% python3 -q
>>> import numpy as np
>>> import numpy.linalg as la
>>> np.set_printoptions(suppress=True, linewidth=100)
>>> def tidy(a):
...     return np.round(a, 2) + 0
... 
>>> M = np.load("mat.npy")
>>> print(M)
[[-2.  1.  0.  0.]
 [ 0. -2.  1.  0.]
 [ 0.  0. -2.  1.]
 [ 0.  0.  0. -2.]]
>>> # triangular
>>> A2 = M[0, 0] * M[1:] - np.outer(M[1:, 0], M[0])
>>> print(A2)
[[ 0.  4. -2. -0.]
 [ 0. -0.  4. -2.]
 [ 0. -0. -0.  4.]]
>>> print(la.matrix_rank(A2), la.matrix_rank(M))
3 4
>>> proj = np.triu(np.array([[9, 2, 9, 3], [-7, 2, -3, -6], [-9, -1, -2, -1], [-1, 0, 2, -7]]), 1) + np.eye(4)
>>> A2 = proj @ M @ la.inv(proj)
>>> print(tidy(la.det(A2)))
16.0
>>> x = np.array([1, 0, 3, 0])
>>> print((M @ x).argmax())
1
>>> print(M @ (2 * x))
[ -4.   6. -12.   0.]
>>> print(la.norm(M @ x) <= la.norm(M, 2) * la.norm(x) + 1e-9)
True
>>> rng = np.random.default_rng(48)
>>> lab = rng.permutation(4)
>>> print(lab)
[3 2 0 1]
>>> A2 = M[lab][:, lab]
>>> print(np.trace(A2))
-8.0
>>> print(tidy(np.sort(np.abs(la.eigvals(A2)))))
[2. 2. 2. 2.]
>>> print(np.allclose(A2, M))
False
>>> print(np.unravel_index(np.abs(M).argmax(), M.shape))
(np.int64(0), np.int64(0))
>>> print(tidy(la.norm(M)))
4.36
>>> la.rank(M)
Traceback (most recent call last):
  File "<python-input-26>", line 1, in <module>
    la.rank(M)
    ^^^^^^^
AttributeError: module 'numpy.linalg' has no attribute 'rank'
>>> mat = np.load("dump.npy")
>>> print(mat)
[[-0.04 16.89  7.87  5.05  8.99 10.99]
 [14.99 14.04 17.92 16.96 17.97 16.96]
 [11.98 25.02 19.99 17.02 25.05 18.98]
 [ 5.93 15.99 18.92  7.97 22.06 13.09]
 [-0.11  9.98  4.01  3.06  5.03  5.99]
 [ 2.97 13.03 16.03  4.03 21.03  8.06]]
>>> U, sig, Vt = la.svd(mat, full_matrices=False)
>>> print((sig > 1e-8).sum())
6
>>> print(tidy(Vt @ Vt.T))
[[1. 0. 0. 0. 0. 0.]
 [0. 1. 0. 0. 0. 0.]
 [0. 0. 1. 0. 0. 0.]
 [0. 0. 0. 1. 0. 0.]
 [0. 0. 0. 0. 1. 0.]
 [0. 0. 0. 0. 0. 1.]]
>>> print(tidy(sig))
[82.66 14.1  11.76  2.84  0.09  0.04]
>>> print(tidy(np.abs(Vt[0])))
[0.22 0.48 0.45 0.3  0.53 0.39]
>>> print(np.abs(U[:, 0]).round(6).argmax())
2
>>> print(U.shape, sig.shape, Vt.shape)
(6, 6) (6,) (6, 6)
>>> A2 = np.array([[1, 4, -2],
...     [2, -8, -9],
...     [-9, 2, 3],
...     [-6, -1, 3],
...     [-2, 0, -8],
...     [0, 4, 3]])
>>> print(tidy(np.einsum("ij->j", mat)))
[ 35.72  94.95  84.74  54.09 100.13  74.07]
>>> A2 @ mat
Traceback (most recent call last):
  File "<python-input-38>", line 1, in <module>
    A2 @ mat
    ~~~^~~~~
ValueError: matmul: Input operand 1 has a mismatch in its core dimension 0, with gufunc signature (n?,k),(k,m?)->(n?,m?) (size 6 is different from 3)
>>> print(la.matrix_rank(np.vstack([mat, A2.T])))
6
>>> print(la.matrix_rank(mat @ A2))
3
>>> X = np.load("run17.npy")
>>> print(X)
[[ 54 -19 -27]
 [-19  79  45]
 [-27  45  67]]
>>> ev, evecs = la.eigh(X)
>>> print(np.abs(evecs[:, -1]).round(6).argmax())
1
>>> print(tidy(ev.sum()), np.trace(X))
200.0 200
>>> print(np.unique(ev.round(6) + 0, return_counts=True)[1])
[1 1 1]
>>> print(tidy(evecs.T @ X @ evecs))
[[ 24.35   0.     0.  ]
 [  0.    43.91   0.  ]
 [  0.     0.   131.74]]
>>> x = np.ones(3)
>>> for _ in range(4):
...     x = X @ x
...     x /= la.norm(x)
...     print(round(x @ X @ x, 2))
... 
114.29
129.53
131.49
131.71
>>> print(tidy(la.eigvalsh(X)[-1]))
131.74
>>> print(tidy(x))
[-0.37  0.68  0.63]
>>> feats = np.array([[4, -6, -6, 5, -9, 7],
...     [-8, 2, -4, 8, -9, -6],
...     [-1, 8, 4, 8, 6, 2],
...     [-5, 5, 2, 9, 0, -2],
...     [8, -3, 5, 7, -5, -9]])
>>> feats[:, 0] = 3 * feats[:, 3]
>>> print(feats)
[[15 -6 -6  5 -9  7]
 [24  2 -4  8 -9 -6]
 [24  8  4  8  6  2]
 [27  5  2  9  0 -2]
 [21 -3  5  7 -5 -9]]
>>> A2 = feats / np.sqrt((feats ** 2).mean(axis=1, keepdims=True))
>>> print(la.matrix_rank(feats - feats.mean(axis=1, keepdims=True)))
5
>>> U, sig, Vt = la.svd(feats)
>>> print(np.argmax(sig[:-1] / (sig[1:] + 1e-6)) + 1)
4
>>> print(tidy(sig))
[53.98 18.2  13.16  6.65  0.09]
>>> A2 = U[:, :4] @ np.diag(sig[:4]) @ Vt[:4]
>>> print(tidy(la.norm(feats - A2) / la.norm(feats)))
0.0
>>> print(tidy(la.norm(feats - A2, 2)), tidy(sig[4]))
0.09 0.09
>>> print(tidy(np.abs(feats - A2).max()))
0.04
>>> print(la.matrix_rank(A2))
4
>>> A2 = feats + rng.integers(-2, 3, (5, 4)) @ rng.integers(-2, 3, (4, 6))
>>> print(A2)
[[ 17  -5  -9   3 -10   9]
 [ 15   4  -3   1  -7  -1]
 [ 22   7   1   2   3   8]
 [ 22   7   4   6   2  -1]
 [ 19  -2   0   7  -1  -5]]
>>> print(A2 - feats)
[[ 2  1 -3 -2 -1  2]
 [-9  2  1 -7  2  5]
 [-2 -1 -3 -6 -3  6]
 [-5  2  2 -3  2  1]
 [-2  1 -5  0  4  4]]
>>> print(tidy(la.svd(A2 - feats, compute_uv=False)))
[16.22  8.86  6.67  2.2   0.  ]
>>> print(la.matrix_rank(feats, rtol=0.1))
4
>>> print([round(float(x), 2) for x in la.svd(feats, compute_uv=False)[:3]])
[53.98, 18.2, 13.16]
>>> A2 = feats / la.norm(feats, axis=1, keepdims=True)
>>> cov = A2 @ A2.T
>>> print(tidy(la.norm(A2, axis=1)))
[1. 1. 1. 1. 1.]
>>> print(tidy(cov))
[[1.   0.76 0.49 0.64 0.6 ]
 [0.76 1.   0.75 0.91 0.9 ]
 [0.49 0.75 1.   0.95 0.73]
 [0.64 0.91 0.95 1.   0.88]
 [0.6  0.9  0.73 0.88 1.  ]]
>>> print((np.abs(cov) > 0.9).astype(int))
[[1 0 0 0 0]
 [0 1 0 1 1]
 [0 0 1 1 0]
 [0 1 1 1 0]
 [0 1 0 0 1]]
>>> print(tidy(cov[1]))
[0.76 1.   0.75 0.91 0.9 ]
>>> J = np.loadtxt("layer1.csv", delimiter=",")
>>> print(J)
[[0. 0. 0. 0.]
 [0. 0. 0. 1.]
 [0. 0. 0. 0.]
 [0. 1. 0. 0.]]
>>> # column 2 repeats column 0
>>> print(tidy(la.det(J[::-1])))
0.0
>>> print(tidy(la.det(J.T)))
0.0
>>> print(np.poly(J))
[ 1.  0. -1.  0.  0.]
>>> print(tidy(la.eigvals(J).sum().real))
0.0
>>> print(tidy(la.det(2 * J)), tidy(la.det(J)))
0.0 0.0
>>> U, sig, Vt = la.svd(J)
>>> print(sig)
[1. 1. 0. 0.]
>>> print(np.argmax(sig[:-1] / (sig[1:] + 1e-6)) + 1)
2
>>> A2 = U[:, :2] @ np.diag(sig[:2]) @ Vt[:2]
>>> print(tidy(la.norm(J - A2, 2)), sig[2])
0.0 0.0
>>> print(A2)
[[0. 0. 0. 0.]
 [0. 0. 0. 1.]
 [0. 0. 0. 0.]
 [0. 1. 0. 0.]]
>>> rk = la.matrix_rank(J)
>>> print(rk)
2
>>> ns = la.svd(J)[2][rk:].T
>>> print(J @ ns)
[[0. 0.]
 [0. 0.]
 [0. 0.]
 [0. 0.]]
>>> print([int(la.matrix_rank(J[:i])) for i in range(1, len(J) + 1)])
[0, 1, 1, 2]
>>> print([int(la.matrix_rank(J[:, :j + 1])) for j in range(4)])
[0, 1, 1, 2]
>>> print(np.allclose(J @ ns, 0))
True
>>> print([int(la.matrix_rank(np.delete(J, i, axis=0))) for i in range(4)])
[2, 1, 2, 1]
>>> print(tidy(la.norm(J, 2) / la.norm(J)))
0.71
>>> print(np.argsort(-la.norm(J, axis=0).round(6), kind="stable")[:3])
[1 3 0]
>>> print(la.cond(J) > 100)
True
>>> A = np.array([[0, 0, 0, 0, 0, 0], [12, 8, 4, 14, 12, 0], [12, 8, 4, 14, 12, 0]])
>>> rk = la.matrix_rank(A)
>>> print(rk)
1
>>> ns = la.svd(A)[2][rk:].T
>>> print(tidy(ns @ ns.T))
[[ 0.74 -0.17 -0.09 -0.3  -0.26  0.  ]
 [-0.17  0.89 -0.06 -0.2  -0.17  0.  ]
 [-0.09 -0.06  0.97 -0.1  -0.09  0.  ]
 [-0.3  -0.2  -0.1   0.65 -0.3   0.  ]
 [-0.26 -0.17 -0.09 -0.3   0.74  0.  ]
 [ 0.    0.    0.    0.    0.    1.  ]]
>>> print([int(la.matrix_rank(A[:, :j + 1])) for j in range(6)])
[1, 1, 1, 1, 1, 1]
>>> A2 = np.array([[3, 0, 2], [0, 1, 2], [0, 0, 3], [1, 2, 2], [2, 1, 3], [0, 0, 1]])
>>> print(np.einsum("ik,kj->ij", A, A2))
[[  0   0   0]
 [ 74  48 116]
 [ 74  48 116]]
>>> print(la.matrix_rank(A @ A2))
1
>>> print(np.einsum("ik,kj->ji", A, A2))
[[  0  74  74]
 [  0  48  48]
 [  0 116 116]]
>>> print(np.einsum("ij,ij->i", A, A))
[  0 564 564]
>>> print(la.matrix_rank(np.vstack([A, A2.T])))
4
>>> print(np.einsum("ij->j", A))
[24 16  8 28 24  0]
>>> print(A @ A2)
[[  0   0   0]
 [ 74  48 116]
 [ 74  48 116]]
>>> U, sig, Vt = la.svd(A)
>>> evecs = Vt[:(sig > 1e-8).sum()]
>>> x = A[0] + 2 * A[1] + rng.integers(2) * np.eye(6)[0]
>>> print(x)
[24. 16.  8. 28. 24.  0.]
>>> print(tidy(la.norm(x - evecs.T @ evecs @ x)))
0.0
>>> print(la.matrix_rank(np.vstack([A, x])))
1
>>> W1 = np.array([[-1, -5, -5],
...     [0, 2, 3],
...     [-3, 1, 3],
...     [-2, 1, -4],
...     [-4, 3, -2],
...     [-3, 4, -3]])
>>> coef = np.array([0, 1, 1])
>>> act = np.maximum(feats @ W1 + coef, 0)
>>> print((act > 0).astype(int))
[[1 0 0]
 [1 0 0]
 [0 0 0]
 [0 0 0]
 [0 0 0]]
>>> C = np.array([[-2, -1, 1], [2, -1, 3], [3, -1, 1]])
>>> print((act @ C).round(6).argmax(axis=1))
[2 2 0 0 0]
>>> print(la.matrix_rank(A, rtol=0.1))
1
>>> print(tidy(la.norm(A, 2) / la.norm(A)))
1.0
>>> E = np.vander(np.arange(7) - 2, 4, increasing=True)
>>> print(E)
[[ 1 -2  4 -8]
 [ 1 -1  1 -1]
 [ 1  0  0  0]
 [ 1  1  1  1]
 [ 1  2  4  8]
 [ 1  3  9 27]
 [ 1  4 16 64]]
>>> U, sig, Vt = la.svd(E)
>>> print(np.argmax(sig[:-1] / (sig[1:] + 1e-6)) + 1)
1
>>> A2 = U[:, :1] @ np.diag(sig[:1]) @ Vt[:1]
>>> print(tidy(np.abs(E - A2).max()))
5.71
>>> K = np.loadtxt("out15.csv", delimiter=",")
>>> print(tidy(K))
[[-0.22  0.28  0.54  0.5  -0.57 -0.06]
 [-0.55 -0.35  0.2   0.31  0.54 -0.38]
 [-0.44  0.14 -0.03 -0.67 -0.31 -0.49]
 [-0.28 -0.06  0.55 -0.41  0.17  0.65]
 [ 0.06 -0.88  0.01 -0.03 -0.47  0.04]
 [-0.61  0.06 -0.61  0.2  -0.17  0.43]]
>>> blk = np.stack([K, 2 * K, K[::-1]])
>>> print(la.matrix_rank(blk.reshape(3, -1)))
2
>>> print(la.matrix_rank(blk))
[6 6 6]
>>> print(blk.shape)
(3, 6, 6)
>>> x = np.array([2, -2, -3, -3, -3, 1])
>>> a = np.maximum(K @ x, 0)
>>> print(np.flatnonzero(a > 1e-9))
[2 4 5]
>>> print(tidy(K * (a > 1e-9)[:, None]))
[[ 0.    0.    0.    0.    0.    0.  ]
 [ 0.    0.    0.    0.    0.    0.  ]
 [-0.44  0.14 -0.03 -0.67 -0.31 -0.49]
 [ 0.    0.    0.    0.    0.    0.  ]
 [ 0.06 -0.88  0.01 -0.03 -0.47  0.04]
 [-0.61  0.06 -0.61  0.2  -0.17  0.43]]
>>> print(tidy(la.svd(K, compute_uv=False)))
[1. 1. 1. 1. 1. 1.]
>>> print(tidy(la.pinv(K)))
[[-0.22 -0.55 -0.44 -0.28  0.06 -0.61]
 [ 0.28 -0.35  0.14 -0.06 -0.88  0.06]
 [ 0.54  0.2  -0.03  0.55  0.01 -0.61]
 [ 0.5   0.31 -0.67 -0.41 -0.03  0.2 ]
 [-0.57  0.54 -0.31  0.17 -0.47 -0.17]
 [-0.06 -0.38 -0.49  0.65  0.04  0.43]]
>>> print(tidy(la.norm(K, axis=0)))
[1. 1. 1. 1. 1. 1.]
>>> print(tidy(K[:, 0] @ K[:, 1]))
0.0
